In [1]: import numpy as np

In [2]: from numpy import linalg as LA

In [3]: np.set_printoptions(suppress=True, linewidth=200)

In [4]: tidy = lambda a: np.round(a, 2) + 0

In [5]: feats = np.load("out12.npy")

In [6]: print(feats)
[[  4  -3   3   1  10   4]
 [ -4  -8  -4 -16   4   0]
 [ -6  -5  -4  -9  -7  -3]
 [ -4  -8  -4 -16   4   0]
 [  2  -6   0 -10  14   4]
 [  2   6   3  14  -7  -1]
 [  0 -10   1  -6   7   3]
 [  0   7   2  15 -13  -3]]

In [7]: tidy(feats.mean(axis=0))
Out[7]: array([-0.75, -3.38, -0.38, -3.38,  1.5 ,  0.5 ])

In [8]: feats.sum(axis=1)
Out[8]: array([ 19, -28, -34, -28,   4,  17,  -5,   8])

In [9]: np.abs(feats).max()
Out[9]: np.int64(16)

In [10]: print(feats.shape)
(8, 6)

In [11]: LA.matrix_rank(feats)
Out[11]: np.int64(3)

In [12]: print(tidy(LA.svd(feats, compute_uv=False)))
[43.42 21.67  6.82  0.    0.    0.  ]

In [13]: feats.sum(axis=0)
Out[13]: array([ -6, -27,  -3, -27,  12,   4])

In [14]: np.unravel_index(np.abs(feats).argmax(), feats.shape)
Out[14]: (np.int64(1), np.int64(3))

In [15]: feats - feats[0]
Out[15]: 
array([[  0,   0,   0,   0,   0,   0],
       [ -8,  -5,  -7, -17,  -6,  -4],
       [-10,  -2,  -7, -10, -17,  -7],
       [ -8,  -5,  -7, -17,  -6,  -4],
       [ -2,  -3,  -3, -11,   4,   0],
       [ -2,   9,   0,  13, -17,  -5],
       [ -4,  -7,  -2,  -7,  -3,  -1],
       [ -4,  10,  -1,  14, -23,  -7]])

In [16]: feats[:, 6]
Traceback (most recent call last):
  Cell In[16], line 1
    feats[:, 6]
IndexError: index 6 is out of bounds for axis 1 with size 6


In [17]: U, s, vt = LA.svd(feats)

In [18]: vecs = vt[:(s > 1e-8).sum()]

In [19]: rng = np.random.default_rng(846587)

In [20]: x = feats[3] + 4 * feats[1] + rng.integers(2) * np.eye(6)[3]

In [21]: x
Out[21]: array([-20., -40., -20., -79.,  20.,   0.])

In [22]: np.allclose(vecs.T @ vecs @ x, x)
Out[22]: False

In [23]: rk = LA.matrix_rank(feats)

In [24]: rk
Out[24]: np.int64(3)

In [25]: null = LA.svd(feats)[2][rk:].T

In [26]: tidy(feats @ null)
Out[26]: 
array([[0., 0., 0.],
       [0., 0., 0.],
       [0., 0., 0.],
       [0., 0., 0.],
       [0., 0., 0.],
       [0., 0., 0.],
       [0., 0., 0.],
       [0., 0., 0.]])

In [27]: [int(LA.matrix_rank(np.delete(feats, i, axis=0))) for i in range(8)]
Out[27]: [3, 3, 3, 3, 3, 3, 3, 3]

In [28]: u, g = feats[3], feats[7]

In [29]: u @ u
Out[29]: np.int64(368)

In [30]: p = (u @ g) / (u @ u) * u

In [31]: tidy(LA.norm(u + g) ** 2 + LA.norm(u - g) ** 2)
Out[31]: np.float64(1648.0)

In [32]: np.outer(u, g)
Out[32]: 
array([[   0,  -28,   -8,  -60,   52,   12],
       [   0,  -56,  -16, -120,  104,   24],
       [   0,  -28,   -8,  -60,   52,   12],
       [   0, -112,  -32, -240,  208,   48],
       [   0,   28,    8,   60,  -52,  -12],
       [   0,    0,    0,    0,    0,    0]])

In [33]: tidy((g - p) @ u)
Out[33]: np.float64(0.0)

In [34]: tidy(g - p)
Out[34]: array([-3.87, -0.74, -1.87, -0.48, -9.13, -3.  ])

In [35]: tidy(p)
Out[35]: array([ 3.87,  7.74,  3.87, 15.48, -3.87,  0.  ])

In [36]: LA.matrix_rank(np.outer(u, g))
Out[36]: np.int64(1)

In [37]: cent = np.sign(np.array([[1, 1, 0, 1], [3, 1, 0, 0], [3, 1, 2, 3], [0, 3, 0, 1]]))

In [38]: other = (np.tril(cent, -1) + np.eye(4)) @ (np.triu(cent, 1) + np.eye(4))

In [39]: vals = np.array([0, 0, -2, 3])

In [40]: mat = np.rint(other * vals @ LA.inv(other)) + 0

In [41]: mat
Out[41]: 
array([[ 3., -3.,  0.,  3.],
       [ 3., -3.,  0.,  3.],
       [ 8., -6., -2.,  8.],
       [ 3., -3.,  0.,  3.]])

In [42]: tidy(mat @ LA.pinv(mat) @ mat)
Out[42]: 
array([[ 3., -3.,  0.,  3.],
       [ 3., -3.,  0.,  3.],
       [ 8., -6., -2.,  8.],
       [ 3., -3.,  0.,  3.]])

In [43]: print(np.allclose(mat[:-1].T @ LA.lstsq(mat[:-1].T, mat[-1])[0], mat[-1]))
True

In [44]: try:
    ...:     LA.inv(mat)
    ...: except LA.LinAlgError as e:
    ...:     print(e)
    ...: 
Singular matrix

In [45]: data = np.load("w.npy")

In [46]: data
Out[46]: 
array([[ 1,  2,  2],
       [-3, -6, -6],
       [ 3,  6,  6],
       [ 0,  0,  0],
       [-2, -4, -4],
       [-2, -4, -4],
       [ 1,  2,  2]])

In [47]: tidy(LA.norm(mat[3] - mat[1]))
Out[47]: np.float64(0.0)

In [48]: tidy(LA.norm(mat, axis=0))
Out[48]: array([9.54, 7.94, 2.  , 9.54])

In [49]: tidy(LA.norm(mat, 2))
Out[49]: np.float64(15.71)

In [50]: tidy(LA.norm(mat) ** 2 / LA.norm(mat, 2) ** 2)
Out[50]: np.float64(1.01)

In [51]: np.abs(np.diag(LA.qr(data)[1])) > 1e-9
Out[51]: array([ True, False, False])

In [52]: np.unique(data.round(6), axis=0).shape
Out[52]: (5, 3)
